% python3 -q
>>> import numpy as np
>>> from numpy import linalg as LA
>>> np.set_printoptions(suppress=True, linewidth=140)
>>> mat, _ = LA.qr(np.array([[-0.3, -0.4, -0.2, -0.6, -0.6, 0.5, -0.4],
...     [0.7, 1.2, -1.8, -1.2, 1.1, 0.5, -0.3],
...     [1.3, -0.8, 1.2, -0.1, 0.8, 0.6, -1.3],
...     [1.5, 1.6, -0.4, -0.9, 1.4, 0.4, -0.4],
...     [0.4, -0.9, -1.1, 0.9, 1.8, 1.3, -2.9],
...     [0.2, 0.6, 1.0, -0.7, -1.2, -1.9, 0.0],
...     [-0.5, 0.2, 1.5, -0.3, 1.2, 1.2, 0.7]]))
>>> print(mat.round(3))
[[-0.135  0.123  0.117  0.767  0.003  0.319 -0.513]
 [ 0.314 -0.403  0.473  0.448 -0.233 -0.314  0.402]
 [ 0.583  0.577 -0.404  0.266 -0.024  0.019  0.303]
 [ 0.673 -0.439 -0.075 -0.219 -0.089  0.368 -0.398]
 [ 0.179  0.464  0.429 -0.238 -0.377 -0.408 -0.451]
 [ 0.09  -0.228 -0.399  0.17   0.375 -0.7   -0.347]
 [-0.224 -0.175 -0.5    0.08  -0.809 -0.083 -0.034]]
>>> # orthonormal columns
>>> print(np.allclose(mat, mat.T))
False
>>> print(np.round(np.sort(np.abs(LA.eigvals(mat))), 3))
[1. 1. 1. 1. 1. 1. 1.]
>>> print(round(np.trace(mat), 3))
-2.273
>>> print(round(np.abs(LA.eigvals(mat)).max(), 3))
1.0
>>> print(round(LA.det(mat), 3))
1.0
>>> t = np.radians(8)
>>> Rm = np.eye(7)
>>> Rm[0, 0] = Rm[4, 4] = np.cos(t)
>>> Rm[0, 4], Rm[4, 0] = -np.sin(t), np.sin(t)
>>> print(Rm.round(3))
[[ 0.99   0.     0.     0.    -0.139  0.     0.   ]
 [ 0.     1.     0.     0.     0.     0.     0.   ]
 [ 0.     0.     1.     0.     0.     0.     0.   ]
 [ 0.     0.     0.     1.     0.     0.     0.   ]
 [ 0.139  0.     0.     0.     0.99   0.     0.   ]
 [ 0.     0.     0.     0.     0.     1.     0.   ]
 [ 0.     0.     0.     0.     0.     0.     1.   ]]
>>> out = mat @ Rm.T
>>> print(np.allclose(LA.norm(mat, axis=1), LA.norm(out, axis=1)))
True
>>> print(np.round(np.abs(out - mat).max(axis=0), 3))
[0.115 0.    0.    0.    0.095 0.    0.   ]
>>> gram = mat.T @ mat
>>> print(np.round(LA.eigvalsh(gram)[::-1], 3))
[1. 1. 1. 1. 1. 1. 1.]
>>> print(np.round(np.trace(gram), 3), round(float((mat ** 2).sum()), 3))
7.0 7.0
>>> print(np.allclose(gram, gram.T))
True
>>> print(np.round(LA.svd(mat, compute_uv=False) ** 2, 3))
[1. 1. 1. 1. 1. 1. 1.]
>>> x0 = np.array([4, 0, 0, 4, 4, 3, 1])
>>> print(np.round(np.abs(LA.eigvals(mat)), 3))
[1. 1. 1. 1. 1. 1. 1.]
>>> print([p for p in range(1, 25) if np.allclose(LA.matrix_power(mat, p), np.eye(7))])
[]
>>> print(7 - LA.matrix_rank(mat - np.eye(7), tol=1e-8))
1
>>> x0 = np.array([1, 2, 1, 0, 3, 1, 0])
>>> print(np.round(np.einsum("ij,j->i", mat, x0), 3))
[ 0.557 -1.03   1.278 -0.177 -0.005 -0.342 -3.584]
>>> print(np.round(mat @ np.eye(7)[5], 3))
[ 0.319 -0.314  0.019  0.368 -0.408 -0.7   -0.083]
>>> print(LA.norm(mat @ x0) <= LA.norm(mat, 2) * LA.norm(x0) + 1e-9)
True
>>> print(np.sign((mat @ x0).round(6)))
[ 1. -1.  1. -1. -1. -1. -1.]
>>> out = np.array([[4, 0, 5, 2, 2, 1],
...     [4, 3, 0, 4, 4, 4],
...     [0, 0, 4, 3, 0, 3],
...     [5, 0, 5, 4, 1, 1],
...     [2, 5, 0, 0, 1, 5],
...     [0, 0, 0, 3, 0, 0]])
>>> Z = np.array([[2]])
>>> arr = np.block([[out, np.array([[-2], [0], [0], [2], [-2], [-3]])], [np.zeros((1, 6)), Z]])
>>> print(arr)
[[ 4.  0.  5.  2.  2.  1. -2.]
 [ 4.  3.  0.  4.  4.  4.  0.]
 [ 0.  0.  4.  3.  0.  3.  0.]
 [ 5.  0.  5.  4.  1.  1.  2.]
 [ 2.  5.  0.  0.  1.  5. -2.]
 [ 0.  0.  0.  3.  0.  0. -3.]
 [ 0.  0.  0.  0.  0.  0.  2.]]
>>> print((arr - arr.T) / 2)
[[ 0.  -2.   2.5 -1.5  0.   0.5 -1. ]
 [ 2.   0.   0.   2.  -0.5  2.   0. ]
 [-2.5  0.   0.  -1.   0.   1.5  0. ]
 [ 1.5 -2.   1.   0.   0.5 -1.   1. ]
 [ 0.   0.5  0.  -0.5  0.   2.5 -1. ]
 [-0.5 -2.  -1.5  1.  -2.5  0.  -1.5]
 [ 1.   0.   0.  -1.   1.   1.5  0. ]]
>>> print(np.round(LA.matrix_power(arr, 3), 3))
[[ 354.   90.  520.  479.  146.  314. -139.]
 [ 636.  227.  680.  660.  304.  480. -232.]
 [ 231.   15.  364.  300.   66.  156.  -21.]
 [ 438.   90.  690.  562.  163.  376. -119.]
 [ 445.  185.  385.  407.  204.  304. -163.]
 [ 126.   15.  195.  132.   45.   87.  -21.]
 [   0.    0.    0.    0.    0.    0.    8.]]
>>> print(np.trace(arr))
18.0
>>> print(np.allclose(arr, arr.T))
False
>>> print(arr @ arr)
[[ 30.  10.  50.  34.  12.  31. -15.]
 [ 56.  29.  40.  48.  28.  40. -20.]
 [ 15.   0.  31.  33.   3.  15.  -3.]
 [ 42.   5.  65.  44.  15.  29.  -3.]
 [ 30.  20.  10.  39.  25.  27. -25.]
 [ 15.   0.  15.  12.   3.   3.   0.]
 [  0.   0.   0.   0.   0.   0.   4.]]
>>> M = np.load("test7.npy")
>>> print(M)
[[  0  -4   1  -4   3   0]
 [ -3  -3  -1  -4   2   0]
 [ -6   2  -8   8  -2   2]
 [ -3   1  -5   3  -3   1]
 [ -4  -1 -10   7   0   4]
 [  0   0   0   0   0   0]
 [  0  -4   1  -4   3   0]
 [ -3  -1   2  -5  -5   0]
 [ -1  -2  -5   4   3   3]
 [ -3   1  -5   3  -3   1]
 [ -4  -5  -6   0   5   3]
 [  0  -4   1  -4   3   0]
 [ -3   1  -3   5   1   1]
 [ -3  -3  -1  -4   2   0]
 [  0   0   0   0   0   0]
 [  0  -4   1  -4   3   0]
 [ -4  -1 -10   7   0   4]
 [ -7  -2  -8   2  -5   4]
 [  0   0   0   0   0   0]
 [ -3  -1   2  -5  -5   0]
 [-10  -9  -6  -4   4   4]
 [ -3   1  -5   3  -3   1]
 [ -6   0  -3  -2  -8   1]
 [ -6   2  -8   8  -2   2]
 [ -3  -3  -2   1   4   1]
 [ -3  -3  -1  -4   2   0]
 [ -1  -2  -5   4   3   3]
 [ -3  -7   0  -8   5   0]]
>>> t3 = np.stack([M, 4 * M, M[::-1]])
>>> print(LA.matrix_rank(t3.reshape(3, -1)))
2
>>> print(t3.shape)
(3, 28, 6)
>>> print(np.round(LA.norm(t3, axis=(1, 2)), 3))
[ 48. 192.  48.]
>>> print((t3 @ M.T).shape)
(3, 28, 28)
>>> print(LA.matrix_rank(t3))
[6 6 6]
>>> Z = M[[25, 2]].astype(float)
>>> for _ in range(5):
...     labels = LA.norm(M[:, None] - Z, axis=-1).argmin(axis=1)
...     Z = np.array([M[labels == j].mean(axis=0) for j in range(2)])
... 
>>> print(labels)
[0 0 1 1 1 0 0 0 1 1 0 0 1 0 0 0 1 1 0 0 0 1 0 1 0 0 1 0]
>>> print(np.round(Z[1] - Z[0], 3))
[-1.316  3.    -5.84   7.909 -2.059  1.834]
>>> print(Z.round(3))
[[-2.412 -3.    -0.706 -3.     1.059  0.529]
 [-3.727  0.    -6.545  4.909 -1.     2.364]]
>>> print(np.abs(Z[1] - Z[0]).argmax())
3
>>> print(round(float(LA.norm(Z[0] - Z[1])), 3))
10.723
>>> print(np.round(LA.norm(Z[0], 1), 3), round(float(LA.norm(Z[0], np.inf)), 3))
10.706 3.0
>>> print(round(LA.norm(Z, 1), 3), np.round(LA.norm(Z, np.inf), 3))
7.909 18.545
>>> print(LA.norm(Z, axis=1).argmax())
1
>>> x0 = np.array([0, -2, 1, 2, -1, 1])
>>> y = M @ x0
>>> print(y)
[-2 -5  8  3 10  0 -2 -1  7  3  2 -2  5 -5  0 -2 10  9  0 -1  4  3  2  8  3 -5  7 -7]
>>> print(np.round(LA.pinv(M) @ M, 3) + 0)
[[1. 0. 0. 0. 0. 0.]
 [0. 1. 0. 0. 0. 0.]
 [0. 0. 1. 0. 0. 0.]
 [0. 0. 0. 1. 0. 0.]
 [0. 0. 0. 0. 1. 0.]
 [0. 0. 0. 0. 0. 1.]]
>>> rng = np.random.default_rng(751)
>>> y = y + 0.1 * rng.normal(size=28)
>>> print(y.round(3))
[-1.99  -5.013  7.902  2.859 10.061  0.05  -2.005 -0.997  7.097  2.883  1.88  -2.01   4.844 -5.111  0.123 -1.986  9.972  9.112 -0.133
 -1.015  3.861  2.966  1.976  7.95   3.061 -5.04   7.021 -7.099]
>>> c, *_ = LA.lstsq(M, y)
>>> print(c.round(3))
[ 0.023 -2.03   1.017  2.016 -1.02   1.03 ]
>>> print([round(float(LA.norm(LA.solve(M.T @ M + lam * np.eye(6), M.T @ y))), 2) for lam in (0, 1, 10, 100)])
[3.37, 2.87, 1.68, 0.75]
>>> print(np.round(M.T @ (y - M @ c), 3) + 0)
[0. 0. 0. 0. 0. 0.]
>>> print(np.round(LA.norm(y - M @ c), 3))
0.333
>>> print(c.round())
[ 0. -2.  1.  2. -1.  1.]
>>> P = M @ LA.solve(M.T @ M, M.T)
>>> print(np.round(np.trace(P), 3))
6.0
>>> print(np.allclose(P @ P, P))
True
>>> J = np.load("x.npy")
>>> print(J)
[[ 2 -1  1 -1]
 [ 1 -1 -2  1]
 [ 0  2  1 -1]
 [ 0  0 -2  2]
 [ 2  0  0  2]
 [ 1  2  0 -1]
 [ 1  0  3 -2]]
>>> out = J + rng.integers(-2, 3, (7, 3)) @ rng.integers(-2, 3, (3, 4))
>>> print(out)
[[-2 -1  5  0]
 [ 3 -1 -1  1]
 [ 3 -1  7 -2]
 [-1  5 -8  4]
 [ 2  2  5  4]
 [ 3  0  2 -2]
 [-1  0  8 -1]]
>>> print(np.abs(out - J).sum(axis=1))
[ 9  3 13 14  9  7  8]
>>> P = J @ LA.solve(J.T @ J, J.T)
>>> print(np.round(P @ J[:, 0], 3) + 0)
[2. 1. 0. 0. 2. 1. 1.]
>>> print(LA.matrix_rank(np.eye(7) - P))
3
>>> x0 = np.array([-1, -1, -2, -2, -1, 0, -2])
>>> print(arr @ x0)
[-16. -19. -14. -28.  -4.   0.  -4.]
>>> print(arr * x0)
[[ -4.  -0. -10.  -4.  -2.   0.   4.]
 [ -4.  -3.  -0.  -8.  -4.   0.  -0.]
 [ -0.  -0.  -8.  -6.  -0.   0.  -0.]
 [ -5.  -0. -10.  -8.  -1.   0.  -4.]
 [ -2.  -5.  -0.  -0.  -1.   0.   4.]
 [ -0.  -0.  -0.  -6.  -0.   0.   6.]
 [ -0.  -0.  -0.  -0.  -0.   0.  -4.]]
>>> print(np.sign((arr @ x0).round(6)))
[-1. -1. -1. -1. -1.  0. -1.]
>>> print((arr @ x0).argmax())
5
>>> print(arr @ (2 * x0))
[-32. -38. -28. -56.  -8.   0.  -8.]
>>> print((arr * x0).sum(axis=1))
[-16. -19. -14. -28.  -4.   0.  -4.]
>>> print(arr @ np.eye(7)[6])
[-2.  0.  0.  2. -2. -3.  2.]
>>> print(arr @ np.ones(7))
[12. 19. 10. 18. 11.  0.  2.]
>>> u = np.array([0, 0])
>>> print(np.polyval(u, M[18]))
[0 0 0 0 0 0]
>>> E = np.loadtxt("run0.csv", delimiter=",")
>>> print(E)
[[ -0.4  -0.8  -1.7   0.9  -0.2  -0.1   1. ]
 [  0.9  -1.    0.3   0.5  -0.1   1.7   0.5]
 [ -0.2  -1.2   0.7   0.4   0.3   0.4   0.7]
 [ -2.3  -1.4   1.7   0.2  -2.2   1.3  -0.9]
 [ -1.6  -0.4  -0.5   1.3   0.4  -0.5  -0.7]
 [  1.    1.5  -1.1   0.    0.1   0.1   0.5]
 [ -0.7   1.3  -0.2   0.1   0.2  -0.8  -0.8]
 [  0.5  -0.8  -2.1   0.3   0.5  -0.5   1.7]
 [ -2.3   2.    1.1  -1.1   0.9   2.4  -0.1]
 [ -0.2  -1.    0.3   0.4   0.   -1.2   0. ]
 [  0.9  -1.9   1.5  -0.8   0.3   0.2  -0.9]
 [  0.6  -0.6  -1.2   0.6  -1.5   0.3  -3.8]
 [ -0.6   0.2  -0.9  -0.6   0.4   0.3  -0.2]
 [  0.3   0.1   0.4  -0.7  -1.3   0.1   0.1]
 [  0.4   0.3  -1.5   1.6   0.   -0.1  -1.7]
 [ -1.1   0.5   0.8  -0.1   0.1   0.3   0.9]
 [  0.9  -1.6  -0.5   0.9   0.6   1.2  -0.6]
 [ 16.   -4.   -9.   14.    1.    4.  -14. ]
 [  0.6  -0.5  -1.8   0.5  -0.9  -1.5  -0.3]
 [ -1.3   0.4   1.8   1.1   1.2  -1.6  -0.4]
 [  1.1  -1.8  -1.5  -0.2   0.8   0.5   0.8]
 [ -0.8   0.7   0.4  -1.3  -1.2   2.4   0.3]]
>>> cen = E - E.mean(axis=0)
>>> evecs = LA.svd(cen)[2][:1]
>>> out = cen - cen @ evecs.T @ evecs
>>> print(np.round(np.diag(evecs.T @ evecs), 3))
[0.351 0.021 0.112 0.247 0.001 0.015 0.252]
>>> print(np.round(np.cov(cen @ evecs.T, rowvar=False), 3))
35.626
>>> print(np.round((cen @ evecs.T).std(axis=0), 3))
[5.832]
>>> out = np.array([[-2, -1, -2, 2, 0, -1, -1],
...     [-1, -1, 0, 0, 0, 2, -2],
...     [2, -2, -1, 1, -2, -1, -2],
...     [-1, 2, 1, 0, -1, 0, 1],
...     [-2, -2, -2, 1, -1, 0, -1],
...     [-1, 1, -2, 2, -1, 0, -2],
...     [0, 0, 1, -1, 1, 1, -1]])
>>> out[-1] = out[0]
>>> data = out + 0.02 * np.eye(7)
>>> print(data)
[[-1.98 -1.   -2.    2.    0.   -1.   -1.  ]
 [-1.   -0.98  0.    0.    0.    2.   -2.  ]
 [ 2.   -2.   -0.98  1.   -2.   -1.   -2.  ]
 [-1.    2.    1.    0.02 -1.    0.    1.  ]
 [-2.   -2.   -2.    1.   -0.98  0.   -1.  ]
 [-1.    1.   -2.    2.   -1.    0.02 -2.  ]
 [-2.   -1.   -2.    2.    0.   -1.   -0.98]]
>>> x0 = np.array([-7, -8, -3, 9, -6, -7, -8])
>>> print(np.sign((data @ x0).round(6)))
[ 1.  1.  1. -1.  1.  1.  1.]
>>> print(LA.cond(data) > 100)
True
>>> print(LA.matrix_rank(data, rtol=0.1))
6
>>> print(round(float(LA.norm(data, 2) / LA.norm(data)), 3))
0.769
>>> F = np.loadtxt("a.csv", delimiter=",")
>>> print(F)
[[ -2.  -2.  -2.  -2.  -2.  -2.  -2.  -2.]
 [ -2.  -4.  -4.  -4.  -4.  -4.  -4.  -4.]
 [ -2.  -4.  -6.  -6.  -6.  -6.  -6.  -6.]
 [ -2.  -4.  -6.  -8.  -8.  -8.  -8.  -8.]
 [ -2.  -4.  -6.  -8. -10. -10. -10. -10.]
 [ -2.  -4.  -6.  -8. -10. -12. -12. -12.]
 [ -2.  -4.  -6.  -8. -10. -12. -14. -14.]
 [ -2.  -4.  -6.  -8. -10. -12. -14. -16.]]
>>> # symmetric, so the eigenvalues are real
>>> print(round(LA.det(F), 3))
256.0
>>> print(np.allclose(F, F.T))
True
>>> print(round(np.abs(LA.eigvals(F)).max(), 3))
58.731
>>> print(F @ F)
[[ 32.  60.  84. 104. 120. 132. 140. 144.]
 [ 60. 116. 164. 204. 236. 260. 276. 284.]
 [ 84. 164. 236. 296. 344. 380. 404. 416.]
 [104. 204. 296. 376. 440. 488. 520. 536.]
 [120. 236. 344. 440. 520. 580. 620. 640.]
 [132. 260. 380. 488. 580. 652. 700. 724.]
 [140. 276. 404. 520. 620. 700. 756. 784.]
 [144. 284. 416. 536. 640. 724. 784. 816.]]
>>> print(np.allclose(F @ F.T, F.T @ F))
True
>>> print((F + F.T) / 2)
[[ -2.  -2.  -2.  -2.  -2.  -2.  -2.  -2.]
 [ -2.  -4.  -4.  -4.  -4.  -4.  -4.  -4.]
 [ -2.  -4.  -6.  -6.  -6.  -6.  -6.  -6.]
 [ -2.  -4.  -6.  -8.  -8.  -8.  -8.  -8.]
 [ -2.  -4.  -6.  -8. -10. -10. -10. -10.]
 [ -2.  -4.  -6.  -8. -10. -12. -12. -12.]
 [ -2.  -4.  -6.  -8. -10. -12. -14. -14.]
 [ -2.  -4.  -6.  -8. -10. -12. -14. -16.]]
>>> print(np.round(LA.matrix_power(F, 3), 3))
[[ -1632.  -3200.  -4648.  -5928.  -7000.  -7832.  -8400.  -8688.]
 [ -3200.  -6280.  -9128. -11648. -13760. -15400. -16520. -17088.]
 [ -4648.  -9128. -13280. -16960. -20048. -22448. -24088. -24920.]
 [ -5928. -11648. -16960. -21680. -25648. -28736. -30848. -31920.]
 [ -7000. -13760. -20048. -25648. -30368. -34048. -36568. -37848.]
 [ -7832. -15400. -22448. -28736. -34048. -38200. -41048. -42496.]
 [ -8400. -16520. -24088. -30848. -36568. -41048. -44128. -45696.]
 [ -8688. -17088. -24920. -31920. -37848. -42496. -45696. -47328.]]
